% ipython --no-banner

In [1]: import numpy as np

In [2]: np.set_printoptions(precision=2, suppress=True, linewidth=120)

In [3]: A = np.load("dump.npy")

In [4]: A
Out[4]: 
array([[ -8,   0],
       [ -4,   0],
       [ 16,   0],
       [-10,   0],
       [-14,   0],
       [ -2,   0],
       [  0,   0]])

In [5]: rank = np.linalg.matrix_rank(A)

In [6]: rank
Out[6]: np.int64(1)

In [7]: N = np.linalg.svd(A)[2][rank:].T

In [8]: N.shape
Out[8]: (2, 1)

In [9]: left, sv, VT = np.linalg.svd(A)

In [10]: np.argmax(sv[:-1] / (sv[1:] + 1e-6)) + 1
Out[10]: np.int64(1)

In [11]: sv
Out[11]: array([25.22,  0.  ])

In [12]: other = left[:, :1] @ np.diag(sv[:1]) @ VT[:1]

In [13]: np.linalg.matrix_rank(other)
Out[13]: np.int64(1)

In [14]: round(np.abs(A - other).max(), 2)
Out[14]: np.float64(0.0)

In [15]: A @ A.T
Out[15]: 
array([[  64,   32, -128,   80,  112,   16,    0],
       [  32,   16,  -64,   40,   56,    8,    0],
       [-128,  -64,  256, -160, -224,  -32,    0],
       [  80,   40, -160,  100,  140,   20,    0],
       [ 112,   56, -224,  140,  196,   28,    0],
       [  16,    8,  -32,   20,   28,    4,    0],
       [   0,    0,    0,    0,    0,    0,    0]])

In [16]: A.T @ A
Out[16]: 
array([[636,   0],
       [  0,   0]])

In [17]: np.linalg.norm(A, axis=0)
Out[17]: array([25.22,  0.  ])

In [18]: np.linalg.svd(A, compute_uv=False)
Out[18]: array([25.22,  0.  ])

In [19]: x = np.array([-2, -2])

In [20]: h = np.maximum(A @ x, 0)

In [21]: np.tanh(A @ x)
Out[21]: array([ 1.,  1., -1.,  1.,  1.,  1.,  0.])

In [22]: A.T @ h
Out[22]: array([-760,    0])

In [23]: np.flatnonzero(h > 1e-9)
Out[23]: array([0, 1, 3, 4, 5])

In [24]: np.maximum(A @ x, 0) - np.maximum(-A @ x, 0)
Out[24]: array([ 16,   8, -32,  20,  28,   4,   0])

In [25]: h
Out[25]: array([16,  8,  0, 20, 28,  4,  0])

In [26]: A * (h > 1e-9)[:, None]
Out[26]: 
array([[ -8,   0],
       [ -4,   0],
       [  0,   0],
       [-10,   0],
       [-14,   0],
       [ -2,   0],
       [  0,   0]])

In [27]: mat = np.load("test7.npy")

In [28]: mat
Out[28]: 
array([[-1.11, -0.6 , -2.49,  1.  , -0.46],
       [-0.59,  1.91, -2.11,  0.75, -0.1 ],
       [-1.26,  1.69,  2.05,  0.37, -0.42],
       [ 0.92, -1.98, -1.84, -0.63, -0.66],
       [-0.85, -2.12,  1.03,  1.13,  1.21],
       [-0.51,  0.86, -2.28, -1.29,  1.06],
       [-0.96,  0.4 ,  0.66,  0.44,  2.7 ],
       [ 1.75, -1.31,  0.52, -0.81, -1.82],
       [ 1.08, -0.85, -1.56, -2.02,  0.78],
       [-2.74,  0.94,  0.06,  0.21, -0.74],
       [ 1.39, -1.56,  1.04,  0.99, -1.61],
       [-0.44,  0.88,  0.37, -1.64,  2.28],
       [ 0.16,  0.75,  1.19, -0.29, -2.63],
       [-2.08, -0.87,  1.15,  1.09, -1.18],
       [-1.76, -0.77,  0.54,  1.65,  1.51],
       [-1.6 ,  2.46,  0.02, -0.38,  0.49],
       [ 0.43, -1.74, -0.58, -0.8 ,  2.19],
       [ 0.42,  2.31, -0.98, -0.01, -1.59]])

In [29]: D = np.linalg.norm(mat[:, None] - mat[None], axis=-1)

In [30]: np.linalg.norm(mat, axis=1)
Out[30]: array([3.  , 3.  , 2.99, 3.  , 3.  , 3.  , 3.  , 3.  , 3.  , 3.  , 3.  , 3.  , 3.  , 3.  , 3.  , 3.  , 3.  , 3.  ])

In [31]: D.mean(axis=1).argmax()
Out[31]: np.int64(7)

In [32]: np.unravel_index(D.round(6).argmax(), D.shape)
Out[32]: (np.int64(4), np.int64(17))

In [33]: (D + 1e9 * np.eye(18)).round(6).argmin(axis=1)
Out[33]: array([ 1, 17, 15,  8, 14,  8, 14, 10,  3, 15,  7,  6,  7,  9,  4,  9,  8,  1])

In [34]: D[7].round(6).argsort(kind="stable")[:4]
Out[34]: array([ 7, 10,  3, 12])

In [35]: x = np.array([2, 3, 0, 0, 0])

In [36]: target = mat @ x

In [37]: np.round(np.linalg.lstsq(mat, target)[0], 2) + 0
Out[37]: array([2., 3., 0., 0., 0.])

In [38]: rng = np.random.default_rng(8)

In [39]: target = target + 0.1 * rng.normal(size=18)

In [40]: target
Out[40]: 
array([-4.19,  4.42,  2.41, -4.14, -8.29,  1.54, -0.82, -0.34, -0.29, -2.52, -1.82,  1.75,  2.66, -6.62, -5.9 ,  4.24,
       -4.36,  7.91])

In [41]: beta, *_ = np.linalg.lstsq(mat, target)

In [42]: beta.round()
Out[42]: array([ 2.,  3.,  0., -0., -0.])

In [43]: [round(float(np.linalg.norm(np.linalg.solve(mat.T @ mat + lam * np.eye(5), mat.T @ target))), 2) for lam in (0, 1, 10, 100)]
Out[43]: [3.59, 3.39, 2.43, 0.77]
